% python3 -q
>>> import numpy as np
>>> import numpy.linalg as la
>>> np.set_printoptions(precision=2, suppress=True, linewidth=160)
>>> def tidy(a):
...     return np.round(a, 2) + 0
... 
>>> feats = np.load("out14.npy")
>>> feats
array([[-1,  0,  0,  0,  0],
       [ 0,  0,  0,  0,  0],
       [ 0,  0, -1,  0,  0],
       [ 0,  0,  0,  2,  0],
       [ 0,  0,  0,  0,  1]])
>>> w, V = la.eigh(feats)
>>> vec = np.array([3, 1, 2, 1, -2])
>>> vec @ feats @ vec
np.int64(-7)
>>> tidy(vec @ feats @ vec / (vec @ vec)), w[0], w[-1]
(np.float64(-0.37), np.float64(-1.0), np.float64(2.0))
>>> (np.sign(V[:, -1].round(6)) == np.sign(V[0, -1].round(6))).astype(int)
array([1, 1, 1, 0, 1])
>>> np.kron(np.eye(2, dtype=int), feats)
array([[-1,  0,  0,  0,  0,  0,  0,  0,  0,  0],
       [ 0,  0,  0,  0,  0,  0,  0,  0,  0,  0],
       [ 0,  0, -1,  0,  0,  0,  0,  0,  0,  0],
       [ 0,  0,  0,  2,  0,  0,  0,  0,  0,  0],
       [ 0,  0,  0,  0,  1,  0,  0,  0,  0,  0],
       [ 0,  0,  0,  0,  0, -1,  0,  0,  0,  0],
       [ 0,  0,  0,  0,  0,  0,  0,  0,  0,  0],
       [ 0,  0,  0,  0,  0,  0,  0, -1,  0,  0],
       [ 0,  0,  0,  0,  0,  0,  0,  0,  2,  0],
       [ 0,  0,  0,  0,  0,  0,  0,  0,  0,  1]])
>>> np.poly(feats)
array([ 1., -1., -3.,  1.,  2.,  0.])
>>> tidy(la.eigvals(feats).sum().real)
np.float64(1.0)
>>> tidy(la.det(feats.T))
np.float64(0.0)
>>> tidy(la.eigvals(feats))
array([-1.,  0., -1.,  2.,  1.])
>>> tidy(la.det(2 * feats)), tidy(la.det(feats))
(np.float64(0.0), np.float64(0.0))
>>> print(np.einsum("ij,ji->", feats, feats))
7
>>> tidy(la.norm(feats, 2) / la.norm(feats))
np.float64(0.76)
>>> print(np.prod(np.diag(feats)), tidy(la.det(feats)))
0 0.0
>>> la.matrix_rank(feats - feats[0, 0] * np.eye(5))
np.int64(3)
>>> feats @ feats
array([[1, 0, 0, 0, 0],
       [0, 0, 0, 0, 0],
       [0, 0, 1, 0, 0],
       [0, 0, 0, 4, 0],
       [0, 0, 0, 0, 1]])
>>> [int(la.matrix_rank(la.matrix_power(feats, p))) for p in range(1, 6)]
[4, 4, 4, 4, 4]
>>> u = np.array([1, 2, 2]) + 0.5
>>> K = np.outer(u, u) / (u @ u)
>>> tidy(K)
array([[0.15, 0.25, 0.25],
       [0.25, 0.42, 0.42],
       [0.25, 0.42, 0.42]])
>>> [round(float(x), 2) for x in la.svd(K, compute_uv=False)[:3]]
[1.0, 0.0, 0.0]
>>> la.cond(K) > 100
np.True_
>>> Uu, sv, Vt = la.svd(K)
>>> print(np.argmax(sv[:-1] / (sv[1:] + 1e-6)) + 1)
1
>>> A2 = Uu[:, :1] @ np.diag(sv[:1]) @ Vt[:1]
>>> la.matrix_rank(A2)
np.int64(1)
>>> np.unique(K.round(6), axis=0).shape
(2, 3)
>>> np.abs(np.diag(la.qr(K)[1])) > 1e-9
array([ True, False, False])
>>> Uu, sv, Vt = la.svd(K)
>>> V = Vt[:(sv > 1e-8).sum()]
>>> rng = np.random.default_rng(621)
>>> vec = K[0] + 2 * K[2] + rng.integers(2) * np.eye(3)[1]
>>> print(tidy(vec))
[0.66 1.1  1.1 ]
>>> tidy(np.diag(V.T @ V))
array([0.15, 0.42, 0.42])
>>> X = np.array([[2, 0, 0], [6, 6, 0], [7, 8, 1]])
>>> proj = np.triu(np.array([[1, 3, -3], [3, 3, 0], [3, 2, 1]]), 1) + np.eye(3)
>>> A2 = proj @ X @ la.inv(proj)
>>> tidy(np.poly(A2))
array([  1.,  -9.,  20., -12.])
>>> print(np.trace(A2), np.trace(X))
9.0 9
>>> A2
array([[ -1.,  -3.,  -6.],
       [  6., -12.,  18.],
       [  7., -13.,  22.]])
>>> vec = np.array([-6, 4, -9])
>>> A2 * vec
array([[   6.,  -12.,   54.],
       [ -36.,  -48., -162.],
       [ -42.,  -52., -198.]])
>>> (A2 * vec).sum(axis=1)
array([  48., -246., -292.])
>>> A2 @ vec
array([  48., -246., -292.])
>>> u = np.array([1, -5, 5])
>>> np.correlate(X[2], X[1], "full")
array([ 0, 42, 90, 54,  6])
>>> np.cross(X[2, :3], X[1, :3])
array([-6,  6, -6])
>>> print(np.polyval(u, X[2]))
[19 29  1]
>>> print(np.array([np.convolve(row, u, "same") for row in X]))
[[-10  10   0]
 [-24   0  30]
 [-27  -4  35]]
>>> arr = np.load("case11.npy")
>>> arr
array([[ 0,  0,  0,  0,  0],
       [ 0,  5,  0,  0,  0],
       [ 0,  0,  0, -2,  0],
       [ 0,  0,  0,  0,  2],
       [-4,  0,  0,  0,  0]])
>>> tidy(np.sort(la.eigvals(arr).real))
array([0., 0., 0., 0., 5.])
>>> print((la.matrix_power((arr != 0) + (arr.T != 0) + np.eye(5), 5) > 0).astype(int))
[[1 0 1 1 1]
 [0 1 0 0 0]
 [1 0 1 1 1]
 [1 0 1 1 1]
 [1 0 1 1 1]]
>>> tidy(la.det(arr))
np.float64(0.0)
>>> E = np.loadtxt("layer3.csv", delimiter=",")
>>> print(E)
[[ 1. -2.  4. -8.]
 [ 1. -1.  1. -1.]
 [ 1.  0.  0.  0.]]
>>> vec = np.array([3, 5, 3, 5])
>>> h = np.maximum(E @ vec, 0)
>>> E * (h > 1e-9)[:, None]
array([[ 0., -0.,  0., -0.],
       [ 0., -0.,  0., -0.],
       [ 1.,  0.,  0.,  0.]])
>>> print(h)
[0. 0. 3.]
>>> def softmax(z):
...     e = np.exp(z - z.max(axis=-1, keepdims=True))
...     return e / e.sum(axis=-1, keepdims=True)
... 
>>> print(tidy(softmax(E[1] + 3)))
[0.44 0.06 0.44 0.06]
>>> tidy(softmax(E).sum(axis=1))
array([1., 1., 1.])
>>> tidy(softmax(E[1]))
array([0.44, 0.06, 0.44, 0.06])
>>> tidy(softmax(10 * E[1]))
array([0.5, 0. , 0.5, 0. ])
>>> S = E @ E.T / np.sqrt(4)
>>> tidy(softmax(S)[1] @ E)
array([ 1.  , -1.99,  3.98, -7.96])
>>> A2 = E / np.sqrt((E ** 2).mean(axis=1, keepdims=True))
>>> la.matrix_rank(A2) == la.matrix_rank(E)
np.True_
>>> la.matrix_rank(E - E.mean(axis=1, keepdims=True))
np.int64(3)
>>> u = np.array([0, -2])
>>> print(np.array([np.convolve(row, u, "same") for row in E]))
[[ 0. -2.  4. -8.]
 [ 0. -2.  2. -2.]
 [ 0. -2.  0.  0.]]
>>> np.correlate(E[0], E[2], "full")
array([ 0.,  0.,  0.,  1., -2.,  4., -8.])
>>> np.convolve(E[0], u)
array([ 0., -2.,  4., -8., 16.])
>>> np.cross(E[0, :3], E[2, :3])
array([-0.,  4.,  2.])
>>> A = np.load("run3.npy")
>>> A
array([[ 2. ,  8. ,  8. ,  8. , -2. ],
       [ 0.3, -0.1,  0.3,  0.2, -1.1],
       [-0.4,  0.3, -0.8,  1.2,  1.6],
       [-0.6, -3.1,  0.7,  0.3, -1.4],
       [ 1.1, -0.1,  0. ,  0.3,  0.6],
       [ 0.3,  1. ,  0.6,  0.7,  0.7],
       [ 0.5,  0.3, -1.4, -1.9, -0.6],
       [-0.8, -0.5, -0.8,  1.6, -0.2],
       [ 0.9,  1.4,  0.8,  0.9, -0.8],
       [-0.2, -0.6,  0.9,  0. ,  0.1],
       [-0.6, -0.6, -1.1, -0.4, -0.9],
       [ 1. , -0.6,  0.9,  0.5, -0.6]])
>>> vec = np.array([3, 2, 2, 1, 0])
>>> rhs = A @ vec
>>> b, lr = np.zeros(5), 1 / la.norm(A, 2) ** 2
>>> for i in range(250):
...     b -= lr * A.T @ (A @ b - rhs)
...     if i % 50 == 0: print(i, round(la.norm(A @ b - rhs), 2))
... 
0 6.45
50 1.73
100 0.82
150 0.44
200 0.24
>>> tidy(la.cond(A))
np.float64(9.39)
>>> vec = np.array([3, 1, -4, 0, -8])
>>> rhs = A @ vec
>>> tidy(la.pinv(A) @ A)
array([[1., 0., 0., 0., 0.],
       [0., 1., 0., 0., 0.],
       [0., 0., 1., 0., 0.],
       [0., 0., 0., 1., 0.],
       [0., 0., 0., 0., 1.]])
>>> rhs = rhs + 0.1 * rng.normal(size=12)
>>> print(tidy(rhs))
[ -2.     8.52 -10.46   3.5   -1.76  -6.21  12.19   1.88   7.38  -5.48   9.32   3.72]
>>> b, *_ = la.lstsq(A, rhs)
>>> b.round()
array([ 3.,  1., -4., -0., -8.])
>>> print(tidy(b))
[ 2.98  1.   -4.    0.   -8.05]
>>> [round(float(la.norm(la.solve(A.T @ A + lam * np.eye(5), A.T @ rhs))), 2) for lam in (0, 1, 10, 100)]
[9.52, 7.93, 3.62, 0.64]
>>> Xs = A - A.mean(axis=0)
>>> Uu, sv, Vt = la.svd(Xs, full_matrices=False)
>>> (np.sign(Uu[:, 0]) == np.sign(Uu[0, 0])).astype(int)
array([1, 0, 0, 0, 0, 1, 0, 0, 1, 0, 0, 0])
>>> tidy(sv)
array([13.86,  3.91,  3.15,  2.17,  1.2 ])
>>> tidy(np.abs(Vt[-1]))
array([0.73, 0.2 , 0.45, 0.45, 0.17])
>>> tidy(Vt[0] * np.sign(Vt[0, np.abs(Vt[0]).argmax()]))
array([ 0.14,  0.59,  0.56,  0.55, -0.1 ])
>>> print(tidy(sv ** 2 / (sv ** 2).sum()))
[0.86 0.07 0.04 0.02 0.01]
>>> tidy(Xs.mean(axis=0))
array([0., 0., 0., 0., 0.])
